In [1]: import numpy as np

In [2]: np.set_printoptions(precision=3, suppress=True, linewidth=200, floatmode="fixed")

In [3]: q, _ = np.linalg.qr(np.array([[1.3, 0.6, -1.2, -0.5, 0.0, 0.4],
   ...:     [-0.1, -1.5, 0.3, 1.2, 1.8, -0.5],
   ...:     [-1.0, -0.2, -0.1, -0.8, -0.9, -0.8],
   ...:     [-1.8, 0.1, 0.0, -0.5, 1.2, -0.7],
   ...:     [1.6, -0.3, 1.5, -0.2, -0.4, 1.3],
   ...:     [-0.7, 0.1, -0.3, -2.2, -0.1, 1.1]]))

In [4]: ev = np.array([-2, -3, -1, 0, 2, -3])

In [5]: m1 = q @ np.diag(ev) @ q.T

In [6]: m1
Out[6]: 
array([[-1.562,  0.741, -0.780,  0.278, -0.172,  0.715],
       [ 0.741, -2.496, -0.656,  0.543, -0.308,  0.286],
       [-0.780, -0.656, -0.360, -1.960, -0.415,  0.393],
       [ 0.278,  0.543, -1.960, -0.585,  0.367,  0.439],
       [-0.172, -0.308, -0.415,  0.367, -1.383,  0.783],
       [ 0.715,  0.286,  0.393,  0.439,  0.783, -0.613]])

In [7]: W1 = np.array([[-1, 1, 3, 3, -3],
   ...:     [1, -1, -1, 3, 3],
   ...:     [-3, -3, -1, -1, 2],
   ...:     [-2, 3, -2, -1, 3],
   ...:     [2, -3, -1, 0, 1],
   ...:     [3, 2, -2, -2, -2]])

In [8]: b = np.array([3, 2, 2, 1, 0])

In [9]: act = np.maximum(m1 @ W1 + b, 0)

In [10]: np.linalg.matrix_rank(act)
Out[10]: np.int64(5)

In [11]: (act > 0).mean(axis=0)
Out[11]: array([1.000, 0.667, 0.833, 0.333, 0.333])

In [12]: basis = np.array([[6, 2, 4], [7, 1, 8], [4, -4, 2], [5, 6, -6], [4, -6, 5]])

In [13]: W1 @ basis
Out[13]: 
array([[ 16,  23, -23],
       [ 22,   5,  -9],
       [-40, -23, -22],
       [  8, -17,  33],
       [ -9,  -1, -13],
       [  6,  16,  26]])

In [14]: (act @ basis).round(6).argmax(axis=1)
Out[14]: array([0, 0, 0, 0, 2, 0])

In [15]: rk = np.linalg.matrix_rank(m1)

In [16]: rk
Out[16]: np.int64(5)

In [17]: ns = np.linalg.svd(m1)[2][rk:].T

In [18]: [int(np.linalg.matrix_rank(np.delete(m1, i, axis=0))) for i in range(6)]
Out[18]: [5, 5, 5, 5, 5, 5]

In [19]: [int(np.linalg.matrix_rank(m1[:i])) for i in range(1, len(m1) + 1)]
Out[19]: [1, 2, 3, 4, 5, 5]

In [20]: np.linalg.matrix_rank(m1.T @ m1), np.linalg.matrix_rank(m1 @ m1.T)
Out[20]: (np.int64(5), np.int64(5))

In [21]: np.allclose(m1 @ ns, 0)
Out[21]: True

In [22]: Y = m1 / np.sqrt((m1 ** 2).mean(axis=1, keepdims=True))

In [23]: np.linalg.matrix_rank(m1 - m1.mean(axis=1, keepdims=True))
Out[23]: np.int64(5)

In [24]: W0 = np.loadtxt("out10.csv", delimiter=",")

In [25]: W0
Out[25]: 
array([[1.000, 0.500, 0.250, 0.125, 0.062, 0.031, 0.016],
       [0.500, 1.000, 0.500, 0.250, 0.125, 0.062, 0.031],
       [0.250, 0.500, 1.000, 0.500, 0.250, 0.125, 0.062],
       [0.125, 0.250, 0.500, 1.000, 0.500, 0.250, 0.125],
       [0.062, 0.125, 0.250, 0.500, 1.000, 0.500, 0.250],
       [0.031, 0.062, 0.125, 0.250, 0.500, 1.000, 0.500],
       [0.016, 0.031, 0.062, 0.125, 0.250, 0.500, 1.000]])

In [26]: ev, V = np.linalg.eigh(W0)

In [27]: x0 = np.array([1, -2, -1, 0, 2, 2, -1])

In [28]: (np.sign(V[:, -1].round(6)) == np.sign(V[0, -1].round(6))).astype(int)
Out[28]: array([1, 1, 1, 1, 1, 1, 1])

In [29]: np.linalg.eigvalsh(W0[1:, 1:])
Out[29]: array([0.352, 0.417, 0.556, 0.846, 1.436, 2.393])

In [30]: V * np.maximum(ev, 0) @ V.T
Out[30]: 
array([[1.000, 0.500, 0.250, 0.125, 0.062, 0.031, 0.016],
       [0.500, 1.000, 0.500, 0.250, 0.125, 0.062, 0.031],
       [0.250, 0.500, 1.000, 0.500, 0.250, 0.125, 0.062],
       [0.125, 0.250, 0.500, 1.000, 0.500, 0.250, 0.125],
       [0.062, 0.125, 0.250, 0.500, 1.000, 0.500, 0.250],
       [0.031, 0.062, 0.125, 0.250, 0.500, 1.000, 0.500],
       [0.016, 0.031, 0.062, 0.125, 0.250, 0.500, 1.000]])

In [31]: x0 @ W0 @ x0
Out[31]: np.float64(13.092)

In [32]: V * np.abs(ev) @ V.T
Out[32]: 
array([[1.000, 0.500, 0.250, 0.125, 0.062, 0.031, 0.016],
       [0.500, 1.000, 0.500, 0.250, 0.125, 0.062, 0.031],
       [0.250, 0.500, 1.000, 0.500, 0.250, 0.125, 0.062],
       [0.125, 0.250, 0.500, 1.000, 0.500, 0.250, 0.125],
       [0.062, 0.125, 0.250, 0.500, 1.000, 0.500, 0.250],
       [0.031, 0.062, 0.125, 0.250, 0.500, 1.000, 0.500],
       [0.016, 0.031, 0.062, 0.125, 0.250, 0.500, 1.000]])

In [33]: Y = W0 / np.sqrt((W0 ** 2).mean(axis=1, keepdims=True))

In [34]: np.linalg.matrix_rank(Y) == np.linalg.matrix_rank(W0)
Out[34]: np.True_

In [35]: Y[6]
Out[35]: array([0.037, 0.071, 0.142, 0.286, 0.573, 1.146, 2.291])
